% ipython --no-banner

In [1]: import numpy as np

In [2]: np.set_printoptions(precision=2, suppress=True, linewidth=140, sign=" ")

In [3]: F = np.load("case15.npy")

In [4]: F
Out[4]: 
array([[ 0,  0,  2,  0,  0,  0,  2],
       [ 0,  0,  2,  3,  0,  3,  2],
       [ 0,  0,  0,  0,  3,  3,  0],
       [ 0,  0,  0,  0,  2,  1,  3],
       [ 0,  0,  0,  0,  0,  2,  3],
       [ 0,  0,  0,  0,  0,  0,  0],
       [ 0,  0,  0,  0,  0,  0,  0]])

In [5]: # row 6 repeats row 5

In [6]: np.round(np.linalg.norm(F, 2) / np.linalg.norm(F), 2)
Out[6]: np.float64(0.79)

In [7]: [round(float(x), 2) for x in np.linalg.svd(F, compute_uv=False)[:3]]
Out[7]: [7.03, 3.85, 3.24]

In [8]: np.linalg.matrix_rank(F, rtol=0.1)
Out[8]: np.int64(5)

In [9]: np.argsort(-np.linalg.norm(F, axis=0).round(6), kind="stable")[:3]
Out[9]: array([ 6,  5,  4])

In [10]: [int(np.linalg.matrix_rank(np.linalg.matrix_power(F, p))) for p in range(1, 8)]
Out[10]: [5, 3, 1, 0, 0, 0, 0]

In [11]: A = np.load("w.npy")

In [12]: A
Out[12]: 
array([[ 2.53,  5.31, -3.71,  2.73, -4.17],
       [ 1.3 ,  1.89, -2.11,  0.9 , -0.81],
       [ 7.18, 12.66, -9.57,  1.12, -4.25],
       [ 0.22,  0.45, -0.69,  2.03, -2.15]])

In [13]: Y = A / np.linalg.norm(A, axis=1, keepdims=True)

In [14]: G = Y @ Y.T

In [15]: np.argwhere(np.triu(np.abs(G) > 0.95, 1))
Out[15]: array([[ 1,  2]])

In [16]: (np.abs(G) > 0.9).astype(int)
Out[16]: 
array([[ 1,  1,  1,  0],
       [ 1,  1,  1,  0],
       [ 1,  1,  1,  0],
       [ 0,  0,  0,  1]])

In [17]: def softmax(z):
    ...:     e = np.exp(z - z.max(axis=-1, keepdims=True))
    ...:     return e / e.sum(axis=-1, keepdims=True)
    ...: 

In [18]: np.round(softmax(10 * A[1]), 2) + 0
Out[18]: array([ 0.,  1.,  0.,  0.,  0.])

In [19]: softmax(A).sum(axis=1)
Out[19]: array([ 1.,  1.,  1.,  1.])

In [20]: softmax(A[1] + 3)
Out[20]: array([ 0.28,  0.5 ,  0.01,  0.18,  0.03])

In [21]: scores = A @ A.T / np.sqrt(5)

In [22]: softmax(scores).round(6).argmax(axis=1)
Out[22]: array([ 2,  2,  2,  2])

In [23]: softmax(scores)[1] @ A
Out[23]: array([ 7.18, 12.66, -9.57,  1.12, -4.25])

In [24]: blk = np.stack([A, 2 * A, A[::-1]])

In [25]: (blk @ A.T).shape
Out[25]: (3, 4, 4)

In [26]: x = np.array([1, 2, -3, 0, 3])

In [27]: h1 = np.maximum(A @ x, 0)

In [28]: np.maximum(A @ (3 * x), 0)
Out[28]: array([  35.31,   26.94,  145.38,    0.  ])

In [29]: A.T @ h1
Out[29]: array([ 389.39,  692.97, -526.38,   94.49, -262.31])

In [30]: feats = np.load("run5.npy")

In [31]: feats
Out[31]: 
array([[ 4, -9, -8,  7,  9,  8],
       [ 0, -1,  5, -1,  5,  9],
       [ 0,  0, -4,  3, -4, -5],
       [ 0,  0,  0,  1, -3,  3],
       [ 0,  0,  0,  0,  1, -1],
       [ 0,  0,  0,  0,  0, -1]])

In [32]: # triangular: eigenvalues sit on the diagonal

In [33]: np.linalg.norm(feats, axis=1)
Out[33]: array([ 18.84,  11.53,   8.12,   4.36,   1.41,   1.  ])

In [34]: np.linalg.norm(feats, axis=0)
Out[34]: array([  4.  ,   9.06,  10.25,   7.75,  11.49,  13.45])

In [35]: np.round(np.linalg.norm(feats, 2), 2)
Out[35]: np.float64(19.71)

In [36]: G = feats.T @ feats

In [37]: np.trace(G), (feats ** 2).sum()
Out[37]: (np.int64(576), np.int64(576))

In [38]: np.diag(G)
Out[38]: array([  16,   82,  105,   60,  132,  181])

In [39]: rng = np.random.default_rng(2322)

In [40]: Y = A + rng.integers(-2, 3, (4, 1)) @ rng.integers(-2, 3, (1, 5))

In [41]: Y
Out[41]: 
array([[  2.53,   6.31,  -1.71,   0.73,  -6.17],
       [  1.3 ,   1.89,  -2.11,   0.9 ,  -0.81],
       [  7.18,  11.66, -11.57,   3.12,  -2.25],
       [  0.22,  -0.55,  -2.69,   4.03,  -0.15]])

In [42]: np.linalg.matrix_rank(Y - A, tol=1e-8)
Out[42]: np.int64(1)

In [43]: Y - A
Out[43]: 
array([[ 0.,  1.,  2., -2., -2.],
       [ 0.,  0.,  0.,  0.,  0.],
       [ 0., -1., -2.,  2.,  2.],
       [ 0., -1., -2.,  2.,  2.]])

In [44]: O, Rm = np.linalg.qr(feats)

In [45]: O @ Rm
Out[45]: 
array([[ 4., -9., -8.,  7.,  9.,  8.],
       [ 0., -1.,  5., -1.,  5.,  9.],
       [ 0.,  0., -4.,  3., -4., -5.],
       [ 0.,  0.,  0.,  1., -3.,  3.],
       [ 0.,  0.,  0.,  0.,  1., -1.],
       [ 0.,  0.,  0.,  0.,  0., -1.]])

In [46]: np.abs(np.diag(Rm))
Out[46]: array([ 4.,  1.,  4.,  1.,  1.,  1.])

In [47]: O.shape, Rm.shape
Out[47]: ((6, 6), (6, 6))

In [48]: Y = feats ** -1
ValueError: Integers to negative integer powers are not allowed.


In [49]: Y = np.linalg.inv(feats)

In [50]: np.linalg.inv(Y)
Out[50]: 
array([[ 4., -9., -8.,  7.,  9.,  8.],
       [-0., -1.,  5., -1.,  5.,  9.],
       [-0., -0., -4.,  3., -4., -5.],
       [ 0.,  0.,  0.,  1., -3.,  3.],
       [ 0.,  0.,  0.,  0.,  1., -1.],
       [-0., -0., -0., -0., -0., -1.]])

In [51]: np.round(np.linalg.slogdet(feats)[0], 2)
Out[51]: np.float64(-1.0)

In [52]: W0 = np.load("layer6.npy")

In [53]: W0
Out[53]: 
array([[ 44,   2],
       [  8,   0]])

In [54]: # column 0 is much longer than the rest

In [55]: w, evecs = np.linalg.eig(W0)

In [56]: np.sort(np.linalg.eigvals(W0 @ W0))
Out[56]: array([    0.13,  1967.87])

In [57]: np.round(W0 @ evecs[:, 0] - w[0] * evecs[:, 0], 2) + 0
Out[57]: array([ 0.,  0.])

In [58]: np.sort(np.linalg.eigvals(np.linalg.inv(W0)))
Out[58]: array([-2.77,  0.02])

In [59]: w
Out[59]: array([44.36, -0.36])

In [60]: data = np.load("a.npy")

In [61]: data
Out[61]: 
array([[ 0,  0,  0,  0,  1,  0],
       [ 0,  1,  0,  0,  0,  0],
       [ 1,  0,  0,  0,  0,  0],
       [ 0,  0,  0,  1,  0,  0],
       [ 0,  0,  0,  0,  0,  1],
       [ 0,  0,  1,  0,  0,  0]])

In [62]: # orthonormal columns

In [63]: labels = rng.permutation(6)

In [64]: labels
Out[64]: array([ 0,  5,  2,  4,  1,  3])

In [65]: Y = data[labels][:, labels]

In [66]: np.diag(Y)
Out[66]: array([ 0,  0,  0,  0,  1,  1])

In [67]: Y
Out[67]: 
array([[ 0,  0,  0,  1,  0,  0],
       [ 0,  0,  1,  0,  0,  0],
       [ 1,  0,  0,  0,  0,  0],
       [ 0,  1,  0,  0,  0,  0],
       [ 0,  0,  0,  0,  1,  0],
       [ 0,  0,  0,  0,  0,  1]])

In [68]: np.sort(np.abs(np.linalg.eigvals(Y)))
Out[68]: array([ 1.,  1.,  1.,  1.,  1.,  1.])

In [69]: np.allclose(Y, data)
Out[69]: False

In [70]: data @ data
Out[70]: 
array([[ 0,  0,  0,  0,  0,  1],
       [ 0,  1,  0,  0,  0,  0],
       [ 0,  0,  0,  0,  1,  0],
       [ 0,  0,  0,  1,  0,  0],
       [ 0,  0,  1,  0,  0,  0],
       [ 1,  0,  0,  0,  0,  0]])

In [71]: np.sort(np.abs(np.linalg.eigvals(data)))
Out[71]: array([ 1.,  1.,  1.,  1.,  1.,  1.])

In [72]: np.trace(data)
Out[72]: np.int64(2)

In [73]: np.round(np.abs(np.linalg.eigvals(data)).max(), 2)
Out[73]: np.float64(1.0)

In [74]: np.linalg.matrix_power(data, 4)
Out[74]: 
array([[ 1,  0,  0,  0,  0,  0],
       [ 0,  1,  0,  0,  0,  0],
       [ 0,  0,  1,  0,  0,  0],
       [ 0,  0,  0,  1,  0,  0],
       [ 0,  0,  0,  0,  1,  0],
       [ 0,  0,  0,  0,  0,  1]])

In [75]: (data - data.T) / 2
Out[75]: 
array([[ 0. ,  0. , -0.5,  0. ,  0.5,  0. ],
       [ 0. ,  0. ,  0. ,  0. ,  0. ,  0. ],
       [ 0.5,  0. ,  0. ,  0. ,  0. , -0.5],
       [ 0. ,  0. ,  0. ,  0. ,  0. ,  0. ],
       [-0.5,  0. ,  0. ,  0. ,  0. ,  0.5],
       [ 0. ,  0. ,  0.5,  0. , -0.5,  0. ]])

In [76]: np.allclose(data @ data.T, data.T @ data)
Out[76]: True

In [77]: x = np.array([1, -2, -1, -1, -2, -2])

In [78]: round(np.linalg.norm(x), 2), round(np.linalg.norm(data @ x), 2)
Out[78]: (np.float64(3.87), np.float64(3.87))

In [79]: np.linalg.inv(data)
Out[79]: 
array([[ 0.,  0.,  1.,  0.,  0.,  0.],
       [ 0.,  1.,  0.,  0.,  0.,  0.],
       [ 0.,  0.,  0.,  0.,  0.,  1.],
       [ 0.,  0.,  0.,  1.,  0.,  0.],
       [ 1.,  0.,  0.,  0.,  0.,  0.],
       [ 0.,  0.,  0.,  0.,  1.,  0.]])

In [80]: np.abs(np.linalg.eigvals(data))
Out[80]: array([ 1.,  1.,  1.,  1.,  1.,  1.])

In [81]: data.T @ (data @ x)
Out[81]: array([ 1, -2, -1, -1, -2, -2])

In [82]: np.round(np.linalg.det(data), 2)
Out[82]: np.float64(-1.0)

In [83]: [p for p in range(1, 25) if np.allclose(np.linalg.matrix_power(data, p), np.eye(6))]
Out[83]: [4, 8, 12, 16, 20, 24]

In [84]: np.sort(np.abs(np.degrees(np.angle(np.linalg.eigvals(data)))))
Out[84]: array([   0.,    0.,    0.,   90.,   90.,  180.])
